>>> import numpy as np
>>> import numpy.linalg as la
>>> np.set_printoptions(precision=2, suppress=True, linewidth=100, sign=" ")
>>> def tidy(a):
...     return np.round(a, 2) + 0
... 
>>> J = np.load("test17.npy")
>>> J
array([[  0.57,   1.47,   2.39],
       [  0.81,  -2.04,  11.76],
       [ -5.33,  -3.  ,   6.06],
       [  8.66,   8.96,  -6.18],
       [  1.13,  -0.92,   9.3 ],
       [ -0.54,  -0.71,   6.54],
       [ -5.26,  -1.02,   1.04],
       [ 13.21,   9.78,  -2.24],
       [-12.03,  -6.73,   6.77],
       [  1.04,   1.21,   3.67],
       [  1.9 ,  -0.17,   8.39],
       [ -1.6 ,  -1.68,   7.61],
       [ -1.03,   5.35,  -9.77],
       [ -0.36,   1.96,  -0.12],
       [ -5.92,  -3.7 ,   7.1 ],
       [ -4.38,  -3.92,   9.69],
       [ -0.22,   3.94,  -5.06],
       [ 10.62,   5.96,   4.18],
       [  9.75,   6.46,   1.74],
       [  2.72,   8.12, -11.95],
       [ -5.98,  -2.02,   2.66],
       [ -1.47,   1.03,   0.8 ],
       [  1.5 ,   7.47, -11.89],
       [ -0.39,   1.05,   2.19],
       [ -4.24,  -1.07,   2.53],
       [  2.19,   9.23, -15.5 ],
       [  2.3 ,   3.03,   0.66],
       [ -4.96,   1.24,  -4.4 ],
       [ -2.2 ,  -0.96,   4.96],
       [  4.18,   2.85,   3.61],
       [ -0.56,   5.39,  -9.27],
       [ -1.62,   2.77,  -3.92],
       [ -3.5 ,   2.12,  -4.73],
       [ -0.7 ,   4.  ,  -5.85],
       [ -0.29,   0.49,   3.76],
       [  2.66,   7.08,  -9.33],
       [ -3.78,   1.06,  -2.35],
       [  4.72,   5.56,  -2.65],
       [  2.95,   6.58,  -7.64],
       [ -4.3 ,   1.87,  -5.15]])
>>> gram = np.cov(J, rowvar=False)
>>> tidy(np.median(J, axis=0))
array([-0.38,  1.67,  0.92])
>>> tidy(gram)
array([[ 23.92,  15.04,  -6.97],
       [ 15.04,  16.  , -21.29],
       [ -6.97, -21.29,  45.7 ]])
>>> np.argsort(-J.std(axis=0).round(6), kind="stable")
array([ 2,  0,  1])
>>> tidy(np.corrcoef(J.T))
array([[ 1.  ,  0.77, -0.21],
       [ 0.77,  1.  , -0.79],
       [-0.21, -0.79,  1.  ]])
>>> tidy(la.eigvalsh(gram)[::-1])
array([ 61.61,  24.  ,   0.  ])
>>> gram.shape
(3, 3)
>>> mat = np.load("run17.npy")
>>> mat
array([[-1.2 ,  1.1 ,  1.4 , -0.3 , -0.1 , -1.3 ,  0.5 ],
       [ 2.12,  0.72,  0.41,  0.6 , -0.94, -1.5 ,  0.86],
       [-1.  , -1.5 ,  0.3 , -0.6 , -1.6 , -1.2 , -1.1 ],
       [-1.4 ,  0.6 ,  1.  , -1.2 ,  0.6 ,  1.5 ,  0.8 ],
       [ 2.1 ,  0.3 ,  0.2 ,  0.6 , -0.8 , -1.7 ,  0.7 ],
       [ 0.8 ,  1.  ,  0.2 ,  0.5 , -0.3 , -0.3 , -0.7 ]])
>>> x = np.array([-1, -1, -2, 0, -1, -2, -2])
>>> mat * x
array([[ 1.2 , -1.1 , -2.8 , -0.  ,  0.1 ,  2.6 , -1.  ],
       [-2.12, -0.72, -0.82,  0.  ,  0.94,  3.  , -1.72],
       [ 1.  ,  1.5 , -0.6 , -0.  ,  1.6 ,  2.4 ,  2.2 ],
       [ 1.4 , -0.6 , -2.  , -0.  , -0.6 , -3.  , -1.6 ],
       [-2.1 , -0.3 , -0.4 ,  0.  ,  0.8 ,  3.4 , -1.4 ],
       [-0.8 , -1.  , -0.4 ,  0.  ,  0.3 ,  0.6 ,  1.4 ]])
>>> tidy((mat * x).sum(axis=1))
array([-1.  , -1.44,  8.1 , -6.4 ,  0.  ,  0.1 ])
>>> tidy(mat @ (2 * x))
array([ -2.  ,  -2.88,  16.2 , -12.8 ,   0.  ,   0.2 ])
>>> la.norm(mat @ x) <= la.norm(mat, 2) * la.norm(x) + 1e-9
np.True_
>>> np.sign((mat @ x).round(6))
array([-1., -1.,  1., -1.,  0.,  1.])
>>> tidy(mat @ np.ones(7))
array([ 0.1 ,  2.27, -6.7 ,  1.9 ,  1.4 ,  1.2 ])
>>> x @ mat
Traceback (most recent call last):
  File "<python-input-22>", line 1, in <module>
    x @ mat
    ~~^~~~~
ValueError: matmul: Input operand 1 has a mismatch in its core dimension 0, with gufunc signature (n?,k),(k,m?)->(n?,m?) (size 6 is different from 7)
